In [1]: import numpy as np

In [2]: np.set_printoptions(precision=3, suppress=True, linewidth=200, legacy="1.25")

In [3]: f = np.array([8, 7, 3, 1, 1, 9])

In [4]: mat = 5 * np.eye(6) + np.outer(f, f)

In [5]: mat
Out[5]: 
array([[69., 56., 24.,  8.,  8., 72.],
       [56., 54., 21.,  7.,  7., 63.],
       [24., 21., 14.,  3.,  3., 27.],
       [ 8.,  7.,  3.,  6.,  1.,  9.],
       [ 8.,  7.,  3.,  1.,  6.,  9.],
       [72., 63., 27.,  9.,  9., 86.]])

In [6]: Y = mat / np.linalg.norm(mat, axis=1, keepdims=True)

In [7]: cov = Y @ Y.T

In [8]: np.argwhere(np.triu(np.abs(cov) > 0.95, 1))
Out[8]: 
array([[0, 1],
       [0, 2],
       [0, 5],
       [1, 2],
       [1, 5],
       [2, 5]])

In [9]: cov
Out[9]: 
array([[1.   , 0.998, 0.993, 0.946, 0.946, 0.998],
       [0.998, 1.   , 0.992, 0.945, 0.945, 0.998],
       [0.993, 0.992, 1.   , 0.94 , 0.94 , 0.993],
       [0.946, 0.945, 0.94 , 1.   , 0.896, 0.946],
       [0.946, 0.945, 0.94 , 0.896, 1.   , 0.946],
       [0.998, 0.998, 0.993, 0.946, 0.946, 1.   ]])

In [10]: print(cov[5])
[0.998 0.998 0.993 0.946 0.946 1.   ]

In [11]: print(np.linalg.norm(Y, axis=1))
[1. 1. 1. 1. 1. 1.]

In [12]: round(float(np.degrees(np.arccos(np.clip(cov[5, 1], -1, 1)))), 3)
Out[12]: 3.533

In [13]: ev, vecs = np.linalg.eigh(mat)

In [14]: x = np.array([-5, 2, -9, 7, 2, 5])

In [15]: np.linalg.eigvalsh(mat[1:, 1:])
Out[15]: array([  5.,   5.,   5.,   5., 146.])

In [16]: def softmax(z):
    ...:     e = np.exp(z - z.max(axis=-1, keepdims=True))
    ...:     return e / e.sum(axis=-1, keepdims=True)
    ...: 

In [17]: np.round(softmax(10 * mat[4]), 3) + 0
Out[17]: array([0., 0., 0., 0., 0., 1.])

In [18]: softmax(mat).sum(axis=1)
Out[18]: array([1., 1., 1., 1., 1., 1.])

In [19]: att = mat @ mat.T / np.sqrt(6)

In [20]: np.round(softmax(att + np.triu(np.full(att.shape, -np.inf), 1)), 3) + 0
Out[20]: 
array([[1., 0., 0., 0., 0., 0.],
       [1., 0., 0., 0., 0., 0.],
       [1., 0., 0., 0., 0., 0.],
       [1., 0., 0., 0., 0., 0.],
       [1., 0., 0., 0., 0., 0.],
       [0., 0., 0., 0., 0., 1.]])

In [21]: np.round(softmax(att), 3) + 0
Out[21]: 
array([[0., 0., 0., 0., 0., 1.],
       [0., 0., 0., 0., 0., 1.],
       [0., 0., 0., 0., 0., 1.],
       [0., 0., 0., 0., 0., 1.],
       [0., 0., 0., 0., 0., 1.],
       [0., 0., 0., 0., 0., 1.]])
